% python3 -q
>>> import numpy as np
>>> np.set_printoptions(suppress=True, linewidth=140)
>>> K = np.loadtxt("layer18.csv", delimiter=",")
>>> K.round(2)
array([[ 0.81, -0.59,  0.  ,  0.  ],
       [ 0.59,  0.81,  0.  ,  0.  ],
       [ 0.  ,  0.  ,  1.  ,  0.  ],
       [ 0.  ,  0.  ,  0.  ,  1.  ]])
>>> K[:, 3] @ K[:, 0]
np.float64(0.0)
>>> x = np.array([4, 3, 1, -2])
>>> y = K @ x
>>> coef, lr = np.zeros(4), 1 / np.linalg.norm(K, 2) ** 2
>>> for i in range(3):
...     coef -= lr * K.T @ (K @ coef - y)
...     if i % 1 == 0: print(i, round(np.linalg.norm(K @ coef - y), 2))
... 
0 0.0
1 0.0
2 0.0
>>> round(np.linalg.cond(K), 2)
np.float64(1.0)
>>> other = np.linalg.inv(K)
>>> (np.abs(other) > 1e-9).astype(int)
array([[1, 1, 0, 0],
       [1, 1, 0, 0],
       [0, 0, 1, 0],
       [0, 0, 0, 1]])
>>> round(np.linalg.cond(K), 2)
np.float64(1.0)
>>> other = np.array([[4, 6], [1, 9]])
>>> basis = np.array([[1, 3], [0, 0]])
>>> E = np.kron(other, basis)
>>> E
array([[ 4, 12,  6, 18],
       [ 0,  0,  0,  0],
       [ 1,  3,  9, 27],
       [ 0,  0,  0,  0]])
>>> [round(float(x), 2) for x in np.linalg.svd(E, compute_uv=False)[:3]]
[35.62, 8.42, 0.0]
>>> np.linalg.matrix_rank(E, rtol=0.1)
np.int64(2)
>>> W0 = np.load("w.npy")
>>> W0
array([[-0.64, -0.18,  3.06],
       [ 0.35, -0.34,  3.58],
       [ 0.37, -0.18,  3.74],
       [-0.96, -0.23,  4.17],
       [ 0.12, -0.18,  6.43],
       [-1.13, -0.04,  1.24],
       [-1.04,  0.24,  5.22],
       [ 1.5 , -0.4 ,  5.36],
       [ 0.47,  0.13,  8.31],
       [-0.67,  0.1 , 12.19],
       [ 1.01, -0.02, -0.92],
       [ 0.53,  0.13, -0.36],
       [-0.94, -0.19, -1.55]])
>>> other = np.array([[5, -4, 2], [2, -2, 9], [2, 4, -5]])
>>> np.round(np.einsum("ij->j", W0), 2)
array([-1.03, -1.16, 50.47])
>>> arr = np.load("block0.npy")
>>> arr.round(2)
array([[ 0.62, -0.48, -0.07],
       [-0.48,  0.37,  0.05],
       [-0.07,  0.05,  0.01]])
>>> # projection: eigenvalues are 0 or 1
>>> vals, evecs = np.linalg.eigh(arr)
>>> np.abs(evecs[:, -1]).round(6).argmax()
np.int64(0)
>>> np.round(np.abs(evecs[:, -1]), 2)
array([0.79, 0.61, 0.09])
>>> vals, evecs = np.linalg.eigh(arr)
>>> x = np.array([-3, -1, 5])
>>> round(float(x @ arr @ x / (x @ x)), 2), round(float(vals[0]), 2), round(vals[-1], 2)
(0.14, -0.0, np.float64(1.0))
>>> np.round(evecs * np.abs(vals) @ evecs.T, 2)
array([[ 0.62, -0.48, -0.07],
       [-0.48,  0.37,  0.05],
       [-0.07,  0.05,  0.01]])
>>> Uu, sigma, vt = np.linalg.svd(arr)
>>> np.argmax(sigma[:-1] / (sigma[1:] + 1e-6)) + 1
np.int64(1)
>>> other = Uu[:, :1] @ np.diag(sigma[:1]) @ vt[:1]
>>> round(float(np.linalg.norm(arr - other, 2)), 2), np.round(sigma[1], 2)
(0.0, np.float64(0.0))
>>> other.round(2)
array([[ 0.62, -0.48, -0.07],
       [-0.48,  0.37,  0.05],
       [-0.07,  0.05,  0.01]])
>>> np.linalg.matrix_rank(other)
np.int64(1)
